$ ipython --no-banner

In [1]: import numpy as np

In [2]: np.set_printoptions(precision=3, suppress=True, linewidth=160)

In [3]: M = np.loadtxt("layer0.csv", delimiter=",")

In [4]: M
Out[4]: 
array([[ 3.,  0., 15., 16.,  0.],
       [ 1.,  3.,  5.,  0.,  0.],
       [ 0.,  6.,  0.,  0.,  6.],
       [ 0.,  0.,  5.,  2.,  0.],
       [ 2.,  0.,  3.,  0.,  5.],
       [ 0.,  7.,  0.,  0.,  7.],
       [ 3.,  0., 13., 12.,  0.],
       [ 1.,  6.,  0.,  0.,  9.],
       [ 5.,  3.,  9.,  0.,  2.],
       [ 0.,  6.,  1.,  0.,  0.],
       [ 2.,  0.,  9.,  6.,  0.],
       [ 3.,  1.,  5.,  0.,  4.],
       [ 0.,  2.,  5.,  2.,  0.],
       [ 2.,  0.,  3.,  0.,  5.],
       [ 2.,  0.,  9.,  6.,  0.],
       [ 0., 10.,  0.,  0., 11.],
       [ 0.,  8.,  0.,  0.,  9.]])

In [5]: gram = np.cov(M, rowvar=False)

In [6]: np.argsort(-M.std(axis=0).round(6), kind="stable")
Out[6]: array([3, 2, 4, 1, 0])

In [7]: np.argwhere(np.triu(np.abs(np.corrcoef(M.T)) > 0.8, 1))
Out[7]: array([[2, 3]])

In [8]: gram.shape
Out[8]: (5, 5)

In [9]: np.linalg.eigvalsh(gram)[::-1]
Out[9]: array([56.831, 10.653,  4.149,  2.397,  0.205])

In [10]: np.corrcoef(M.T)
Out[10]: 
array([[ 1.   , -0.568,  0.712,  0.399, -0.332],
       [-0.568,  1.   , -0.727, -0.502,  0.729],
       [ 0.712, -0.727,  1.   ,  0.858, -0.72 ],
       [ 0.399, -0.502,  0.858,  1.   , -0.506],
       [-0.332,  0.729, -0.72 , -0.506,  1.   ]])

In [11]: Xs = M - M.mean(axis=0)

In [12]: vecs = np.linalg.svd(Xs)[2][:4]

In [13]: Y = Xs - Xs @ vecs.T @ vecs

In [14]: round(np.linalg.norm(Y) / np.linalg.norm(Xs), 3)
Out[14]: np.float64(0.053)

In [15]: np.linalg.norm(Y, axis=1).round(6).argmax()
Out[15]: np.int64(9)

In [16]: np.round(np.cov(Xs @ vecs.T, rowvar=False), 3) + 0
Out[16]: 
array([[56.831,  0.   ,  0.   ,  0.   ],
       [ 0.   , 10.653,  0.   ,  0.   ],
       [ 0.   ,  0.   ,  4.149,  0.   ],
       [ 0.   ,  0.   ,  0.   ,  2.397]])

In [17]: (Xs @ vecs.T).std(axis=0)
Out[17]: array([7.314, 3.166, 1.976, 1.502])

In [18]: np.diag(vecs.T @ vecs)
Out[18]: array([0.415, 0.999, 0.715, 0.92 , 0.952])

In [19]: Y = M / np.linalg.norm(M, axis=1, keepdims=True)

In [20]: gram = Y @ Y.T

In [21]: np.linalg.norm(Y, axis=1)
Out[21]: array([1., 1., 1., 1., 1., 1., 1., 1., 1., 1., 1., 1., 1., 1., 1., 1., 1.])

In [22]: feats = np.array([[1.3, -0.7, -0.5, 0.3],
    ...:     [-0.9, -0.6, -0.1, -0.2],
    ...:     [1.4, 0.9, 0.9, -0.3],
    ...:     [0.8, -1.3, 0.0, 0.3]])

In [23]: feats
Out[23]: 
array([[ 1.3, -0.7, -0.5,  0.3],
       [-0.9, -0.6, -0.1, -0.2],
       [ 1.4,  0.9,  0.9, -0.3],
       [ 0.8, -1.3,  0. ,  0.3]])

In [24]: q, R = np.linalg.qr(feats)

In [25]: round(abs(R[0, 0]), 3), round(np.linalg.norm(feats[:, 0]), 3)
Out[25]: (np.float64(2.258), np.float64(2.258))

In [26]: np.round(q @ R, 3) + 0
Out[26]: 
array([[ 1.3, -0.7, -0.5,  0.3],
       [-0.9, -0.6, -0.1, -0.2],
       [ 1.4,  0.9,  0.9, -0.3],
       [ 0.8, -1.3,  0. ,  0.3]])

In [27]: R
Out[27]: 
array([[-2.258,  0.066, -0.31 , -0.173],
       [ 0.   ,  1.829,  0.678, -0.404],
       [ 0.   ,  0.   , -0.717,  0.251],
       [ 0.   ,  0.   ,  0.   ,  0.233]])

In [28]: np.abs(np.diag(R))
Out[28]: array([2.258, 1.829, 0.717, 0.233])

In [29]: q, vecs = np.linalg.qr(M[:, :3])[0], np.linalg.qr(M[:, 3:])[0]

In [30]: sigma = np.linalg.svd(q.T @ vecs, compute_uv=False)

In [31]: round(float(np.linalg.norm(q @ q.T - vecs @ vecs.T, 2)), 3)
Out[31]: 1.0

In [32]: sigma
Out[32]: array([0.941, 0.872])

In [33]: x0 = np.array([2, 2, -1, 2])

In [34]: target = feats @ x0

In [35]: target
Out[35]: array([ 2.3, -3.3,  3.1, -0.4])

In [36]: np.linalg.solve(feats, target)
Out[36]: array([ 2.,  2., -1.,  2.])

In [37]: np.round(np.linalg.solve(feats.T, feats[1]), 3) + 0
Out[37]: array([0., 1., 0., 0.])

In [38]: u = np.array([5, 5])

In [39]: np.correlate(feats[3], feats[2], "full")
Out[39]: array([-0.24,  1.11, -0.45, -0.14, -1.55,  0.27,  0.42])

In [40]: arr = np.load("test17.npy")

In [41]: arr
Out[41]: 
array([[3, 2, 3, 2],
       [1, 3, 1, 3],
       [3, 2, 3, 2],
       [1, 3, 1, 3]])

In [42]: Uu, sigma, vt = np.linalg.svd(arr)

In [43]: vecs = vt[:(sigma > 1e-8).sum()]

In [44]: rng = np.random.default_rng(47)

In [45]: x0 = arr[1] + 2 * arr[0] + rng.integers(2) * np.eye(4)[3]

In [46]: x0
Out[46]: array([7., 7., 7., 7.])

In [47]: np.linalg.matrix_rank(np.vstack([arr, x0]))
Out[47]: np.int64(2)

In [48]: np.diag(vecs.T @ vecs)
Out[48]: array([0.5, 0.5, 0.5, 0.5])

In [49]: hat = np.triu(np.array([[1, 3, 2, 1], [2, 5, 5, 1], [3, 3, 5, 4], [4, 0, 4, 1]]), 1) + np.eye(4)

In [50]: Y = hat @ arr @ np.linalg.inv(hat)

In [51]: Y
Out[51]: 
array([[  13.,  -21.,   92., -342.],
       [  17.,  -35.,  158., -598.],
       [   7.,   -7.,   28.,  -98.],
       [   1.,    0.,   -1.,    6.]])

In [52]: np.trace(Y), np.trace(arr)
Out[52]: (np.float64(12.0), np.int64(12))

In [53]: round(float(np.linalg.det(Y)), 3)
Out[53]: 0.0

In [54]: np.linalg.matrix_rank(Y)
Out[54]: np.int64(2)

In [55]: E = np.loadtxt("dump.csv", delimiter=",")

In [56]: E
Out[56]: 
array([[3., 2., 0.],
       [2., 3., 0.],
       [0., 0., 3.]])

In [57]: lab = rng.permutation(3)

In [58]: Y = E[:, lab] * rng.choice([-1, 1], 3)

In [59]: Y
Out[59]: 
array([[-3., -0., -2.],
       [-2., -0., -3.],
       [-0., -3., -0.]])

In [60]: Uu, _, vt = np.linalg.svd(E.T @ Y)

In [61]: lab
Out[61]: array([0, 2, 1])

In [62]: np.round(np.linalg.lstsq(E, Y)[0], 3) + 0
Out[62]: 
array([[-1.,  0.,  0.],
       [ 0.,  0., -1.],
       [ 0., -1.,  0.]])
